In [1]: import numpy as np

In [2]: from numpy import linalg as LA

In [3]: np.set_printoptions(precision=2, suppress=True, linewidth=100)

In [4]: rnd = lambda a: np.round(a, 2) + 0

In [5]: J = np.loadtxt("m.csv", delimiter=",")

In [6]: print(J)
[[ 0.  3.  0.  1. -1.  0. -1.  1.  3.  1.]
 [-3.  0.  0. -1.  3. -1. -4.  1.  2. -2.]
 [ 0.  0.  0. -1. -2. -1.  2. -1. -3. -1.]
 [-1.  1.  1.  0. -1.  2. -2.  0. -2.  0.]
 [ 1. -3.  2.  1.  0. -3.  1.  0. -2. -1.]
 [ 0.  1.  1. -2.  3.  0. -3.  2. -4.  1.]
 [ 1.  4. -2.  2. -1.  3.  0. -2.  2.  0.]
 [-1. -1.  1.  0.  0. -2.  2.  0. -1.  3.]
 [-3. -2.  3.  2.  2.  4. -2.  1.  0. -2.]
 [-1.  2.  1.  0.  1. -1.  0. -3.  2.  0.]]

In [7]: Uu, sig = LA.svd(J)
---------------------------------------------------------------------------
ValueError                                Traceback (most recent call last)
Cell In[7], line 1
----> 1 Uu, sig = LA.svd(J)

ValueError: too many values to unpack (expected 2)

In [8]: Uu, sig, Vh = LA.svd(J, full_matrices=False)

In [9]: (sig > 1e-8).sum()
Out[9]: np.int64(10)

In [10]: x = np.array([3, 1, 3, -2, 1, 3, -1, 3, -2, 1])

In [11]: print(rnd(LA.det(J)))
692224.0

In [12]: rnd(LA.eigvals(J).real)
Out[12]: array([0., 0., 0., 0., 0., 0., 0., 0., 0., 0.])

In [13]: x @ J @ x
Out[13]: np.float64(0.0)

In [14]: O = LA.solve(np.eye(10) - J, np.eye(10) + J)

In [15]: rnd(O @ O.T)
Out[15]: 
array([[1., 0., 0., 0., 0., 0., 0., 0., 0., 0.],
       [0., 1., 0., 0., 0., 0., 0., 0., 0., 0.],
       [0., 0., 1., 0., 0., 0., 0., 0., 0., 0.],
       [0., 0., 0., 1., 0., 0., 0., 0., 0., 0.],
       [0., 0., 0., 0., 1., 0., 0., 0., 0., 0.],
       [0., 0., 0., 0., 0., 1., 0., 0., 0., 0.],
       [0., 0., 0., 0., 0., 0., 1., 0., 0., 0.],
       [0., 0., 0., 0., 0., 0., 0., 1., 0., 0.],
       [0., 0., 0., 0., 0., 0., 0., 0., 1., 0.],
       [0., 0., 0., 0., 0., 0., 0., 0., 0., 1.]])

In [16]: rnd(LA.det(O))
Out[16]: np.float64(1.0)

In [17]: x = np.array([-2, -2, -1, 1, 0, -2, -1, -1, -1, -2])

In [18]: a = np.maximum(J @ x, 0)

In [19]: np.maximum(J @ x, 0) - np.maximum(-J @ x, 0)
Out[19]: array([-10.,  12.,   5.,  -1.,  12.,  -2., -12.,   0.,   6.,   0.])

In [20]: np.flatnonzero(a > 1e-9)
Out[20]: array([1, 2, 4, 8])

In [21]: J.T @ a
Out[21]: array([-42., -48.,  42.,   7.,  38., -29., -38.,  13., -15., -53.])

In [22]: rnd(np.tanh(J @ x))
Out[22]: array([-1.  ,  1.  ,  1.  , -0.76,  1.  , -0.96, -1.  ,  0.  ,  1.  ,  0.  ])

In [23]: np.maximum(J @ (3 * x), 0)
Out[23]: array([ 0., 36., 15.,  0., 36.,  0.,  0.,  0., 18.,  0.])

In [24]: x = np.array([0, 2, 0, 0, 1, 2, 1, 1, 1, 1])

In [25]: rhs = J @ x

In [26]: rhs
Out[26]: array([  9.,  -2.,  -7.,   1., -14.,   1.,  13.,  -2.,   3.,   2.])

In [27]: rnd(LA.solve(J, 2 * rhs))
Out[27]: array([0., 4., 0., 0., 2., 4., 2., 2., 2., 2.])

In [28]: rnd(LA.solve(J, rhs))
Out[28]: array([0., 2., 0., 0., 1., 2., 1., 1., 1., 1.])

In [29]: rnd(LA.solve(J, rhs + J[:, 5]))
Out[29]: array([0., 2., 0., 0., 1., 3., 1., 1., 1., 1.])

In [30]: rnd(LA.solve(J.T, J[6]))
Out[30]: array([0., 0., 0., 0., 0., 0., 1., 0., 0., 0.])

In [31]: print(rnd(np.abs(LA.eigvals(J)).max()))
9.73

In [32]: np.allclose(J @ J.T, J.T @ J)
Out[32]: True

In [33]: np.trace(J)
Out[33]: np.float64(0.0)

In [34]: J.inv()
---------------------------------------------------------------------------
AttributeError                            Traceback (most recent call last)
Cell In[34], line 1
----> 1 J.inv()

AttributeError: 'numpy.ndarray' object has no attribute 'inv'

In [35]: m1 = np.array([[2, 2, 0, -3, 0, 0, 0, 1, 0],
    ...:     [2, 0, 0, 0, 0, 0, 2, -2, 0],
    ...:     [0, -3, 0, 0, 0, 0, -2, 0, 0],
    ...:     [0, 0, 0, 0, 0, 0, 0, 0, 1],
    ...:     [0, 0, -2, 0, 0, 0, -3, 3, 0]])

In [36]: m1
Out[36]: 
array([[ 2,  2,  0, -3,  0,  0,  0,  1,  0],
       [ 2,  0,  0,  0,  0,  0,  2, -2,  0],
       [ 0, -3,  0,  0,  0,  0, -2,  0,  0],
       [ 0,  0,  0,  0,  0,  0,  0,  0,  1],
       [ 0,  0, -2,  0,  0,  0, -3,  3,  0]])

In [37]: other = np.array([[0, 3],
    ...:     [3, -1],
    ...:     [-1, 0],
    ...:     [-2, 1],
    ...:     [3, 0],
    ...:     [2, 0],
    ...:     [-3, -1],
    ...:     [1, -1],
    ...:     [0, -3]])

In [38]: np.einsum("ik,kj->ji", m1, other)
Out[38]: 
array([[13, -8, -3,  0, 14],
       [ 0,  6,  5, -3,  0]])

In [39]: m1 @ other
Out[39]: 
array([[13,  0],
       [-8,  6],
       [-3,  5],
       [ 0, -3],
       [14,  0]])

In [40]: LA.matrix_rank(m1 @ other)
Out[40]: np.int64(2)

In [41]: x = np.array([3, -2, 2, 2, 0, -3, -3, 2, -1])

In [42]: a = np.maximum(m1 @ x, 0)

In [43]: m1 * (a > 1e-9)[:, None]
Out[43]: 
array([[ 0,  0,  0,  0,  0,  0,  0,  0,  0],
       [ 0,  0,  0,  0,  0,  0,  0,  0,  0],
       [ 0, -3,  0,  0,  0,  0, -2,  0,  0],
       [ 0,  0,  0,  0,  0,  0,  0,  0,  0],
       [ 0,  0, -2,  0,  0,  0, -3,  3,  0]])

In [44]: print(a)
[ 0  0 12  0 11]

In [45]: rnd(np.tanh(m1 @ x))
Out[45]: array([-0.96, -1.  ,  1.  , -0.76,  1.  ])

In [46]: rng = np.random.default_rng(287488)

In [47]: other = m1 + rng.integers(-2, 3, (5, 4)) @ rng.integers(-2, 3, (4, 9))

In [48]: print(other)
[[ 1 -4 -7 -6 -2  8  1  8 -2]
 [-1 -5 -1 -1 -3  0 -1  0  0]
 [ 1 -3  7  7 -4  0 -1  1  0]
 [ 2  5  6  4  1 -4  1 -4  2]
 [ 2  4 -4 -2  4  0 -1  1  0]]

In [49]: print(LA.matrix_rank(other - m1, tol=1e-8))
3

In [50]: print(rnd(LA.svd(other - m1, compute_uv=False)))
[19.36 11.78  6.82  0.    0.  ]

In [51]: print(other - m1)
[[-1 -6 -7 -3 -2  8  1  7 -2]
 [-3 -5 -1 -1 -3  0 -3  2  0]
 [ 1  0  7  7 -4  0  1  1  0]
 [ 2  5  6  4  1 -4  1 -4  1]
 [ 2  4 -2 -2  4  0  2 -2  0]]

In [52]: np.abs(other - m1).sum(axis=1)
Out[52]: array([37, 18, 21, 28, 18])

In [53]: W1 = np.array([[1, -1],
    ...:     [0, 2],
    ...:     [1, -2],
    ...:     [0, 1],
    ...:     [-1, 2],
    ...:     [1, 1],
    ...:     [1, 2],
    ...:     [2, -1],
    ...:     [2, -1]])

In [54]: b = np.array([1, 2])

In [55]: H = np.maximum(m1 @ W1 + b, 0)

In [56]: print(LA.matrix_rank(H))
2

In [57]: Z = np.array([[-2, 0, -5], [-4, 1, -4]])

In [58]: (H @ Z).round(6).argmax(axis=1)
Out[58]: array([1, 1, 0, 1, 1])

In [59]: Uu, sig, Vh = LA.svd(m1, full_matrices=False)

In [60]: rnd(Uu.T @ m1 @ Vh.T)
Out[60]: 
array([[5.72, 0.  , 0.  , 0.  , 0.  ],
       [0.  , 4.67, 0.  , 0.  , 0.  ],
       [0.  , 0.  , 2.75, 0.  , 0.  ],
       [0.  , 0.  , 0.  , 1.7 , 0.  ],
       [0.  , 0.  , 0.  , 0.  , 1.  ]])

In [61]: rnd(np.abs(Vh[0]))
Out[61]: array([0.2 , 0.21, 0.27, 0.03, 0.  , 0.  , 0.71, 0.58, 0.  ])

In [62]: print(np.abs(Uu[:, 0]).round(6).argmax())
4

In [63]: np.allclose(Uu * sig @ Vh, m1)
Out[63]: True

In [64]: (sig > 1e-8).sum()
Out[64]: np.int64(5)

In [65]: rnd(np.cumsum(sig ** 2) / np.sum(sig ** 2))
Out[65]: array([0.5 , 0.83, 0.94, 0.98, 1.  ])

In [66]: rnd(Uu.T @ Uu)
Out[66]: 
array([[1., 0., 0., 0., 0.],
       [0., 1., 0., 0., 0.],
       [0., 0., 1., 0., 0.],
       [0., 0., 0., 1., 0.],
       [0., 0., 0., 0., 1.]])

In [67]: Uu.shape, sig.shape, Vh.shape
Out[67]: ((5, 5), (5,), (5, 9))
